$ python -q
>>> import numpy as np
>>> from numpy import linalg as LA
>>> np.set_printoptions(precision=2, suppress=True, linewidth=100, sign=" ")
>>> def rnd(a):
...     return np.round(a, 2) + 0
... 
>>> arr = np.load("w.npy")
>>> print(arr)
[[ 2  1  1 -1  0]
 [ 0 -1  0 -2  1]
 [ 0  0 -1  0  0]
 [ 0  0  0 -1 -2]
 [ 0  0  0  0  2]]
>>> x0 = np.array([0, -1, -2, 0, 1])
>>> rhs = arr @ x0
>>> beta, lr = np.zeros(5), 1 / LA.norm(arr, 2) ** 2
>>> for i in range(4):
...     beta -= lr * arr.T @ (arr @ beta - rhs)
...     if i % 1 == 0: print(i, round(LA.norm(arr @ beta - rhs), 2))
... 
0 1.68
1 1.29
2 1.11
3 1.0
>>> print(rnd(beta))
[-0.76 -0.71 -1.01 -0.1   1.03]
>>> print(rnd(LA.cond(arr)))
13.17
>>> X = np.maximum(np.array([[1, 0],
...     [1, 0],
...     [2, 2],
...     [3, 1],
...     [0, 1],
...     [1, 0],
...     [3, 0],
...     [3, 0],
...     [1, 1],
...     [1, 2],
...     [3, 1],
...     [1, 2],
...     [0, 3],
...     [3, 2],
...     [3, 3],
...     [1, 0],
...     [0, 1],
...     [0, 3],
...     [3, 3],
...     [0, 1],
...     [0, 3],
...     [2, 3],
...     [1, 0],
...     [2, 3],
...     [2, 3],
...     [2, 2],
...     [2, 3],
...     [1, 0],
...     [0, 3],
...     [0, 0],
...     [3, 0]]) @ np.array([[0, 1, 1], [0, -1, 2]]) + np.array([1, -2, -2]), 0)
>>> print(X)
[[ 1  0  0]
 [ 1  0  0]
 [ 1  0  4]
 [ 1  0  3]
 [ 1  0  0]
 [ 1  0  0]
 [ 1  1  1]
 [ 1  1  1]
 [ 1  0  1]
 [ 1  0  3]
 [ 1  0  3]
 [ 1  0  3]
 [ 1  0  4]
 [ 1  0  5]
 [ 1  0  7]
 [ 1  0  0]
 [ 1  0  0]
 [ 1  0  4]
 [ 1  0  7]
 [ 1  0  0]
 [ 1  0  4]
 [ 1  0  6]
 [ 1  0  0]
 [ 1  0  6]
 [ 1  0  6]
 [ 1  0  4]
 [ 1  0  6]
 [ 1  0  0]
 [ 1  0  4]
 [ 1  0  0]
 [ 1  1  1]]
>>> rng = np.random.default_rng(2324)
>>> lab = rng.permutation(3)
>>> M2 = X[:, lab] * rng.choice([-1, 1], 3)
>>> print(M2)
[[ 0 -1  0]
 [ 0 -1  0]
 [ 0 -1  4]
 [ 0 -1  3]
 [ 0 -1  0]
 [ 0 -1  0]
 [-1 -1  1]
 [-1 -1  1]
 [ 0 -1  1]
 [ 0 -1  3]
 [ 0 -1  3]
 [ 0 -1  3]
 [ 0 -1  4]
 [ 0 -1  5]
 [ 0 -1  7]
 [ 0 -1  0]
 [ 0 -1  0]
 [ 0 -1  4]
 [ 0 -1  7]
 [ 0 -1  0]
 [ 0 -1  4]
 [ 0 -1  6]
 [ 0 -1  0]
 [ 0 -1  6]
 [ 0 -1  6]
 [ 0 -1  4]
 [ 0 -1  6]
 [ 0 -1  0]
 [ 0 -1  4]
 [ 0 -1  0]
 [-1 -1  1]]
>>> U, _, vt = LA.svd(X.T @ M2)
>>> print(rnd(U @ vt))
[[ 0. -1.  0.]
 [-1.  0.  0.]
 [ 0.  0.  1.]]
>>> print(rnd(LA.lstsq(X, M2)[0]))
[[ 0. -1.  0.]
 [-1.  0.  0.]
 [ 0.  0.  1.]]
>>> x0 = np.array([1, 0, 2])
>>> rhs = X @ x0
>>> try:
...     LA.solve(X, rhs)
... except LA.LinAlgError as e:
...     print("failed:", e)
... 
failed: Last 2 dimensions of the array must be square
>>> print(rnd(LA.pinv(X) @ X))
[[ 1.  0.  0.]
 [ 0.  1.  0.]
 [ 0.  0.  1.]]
>>> print(rhs)
[  1   1   9   7   1   1   3   3   3   7   7   7   9  11  15   1   1   9  15   1   9  13   1  13
  13   9  13   1   9   1   3]
>>> rhs = rhs + 0.05 * rng.normal(size=31)
>>> print(rnd(rhs))
[  1.06   1.02   8.95   7.01   0.97   0.96   3.01   3.05   2.85   7.08   7.06   7.09   9.01  10.99
  14.95   0.96   1.01   9.02  15.05   1.01   9.08  13.07   0.97  13.05  13.02   9.01  12.95   1.02
   9.09   0.93   3.02]
>>> beta, *_ = LA.lstsq(X, rhs)
>>> print(beta.round())
[ 1.  0.  2.]
>>> print(rnd(beta))
[ 0.99  0.03  2.01]
>>> print(rnd(LA.norm(rhs - X @ beta)))
0.28
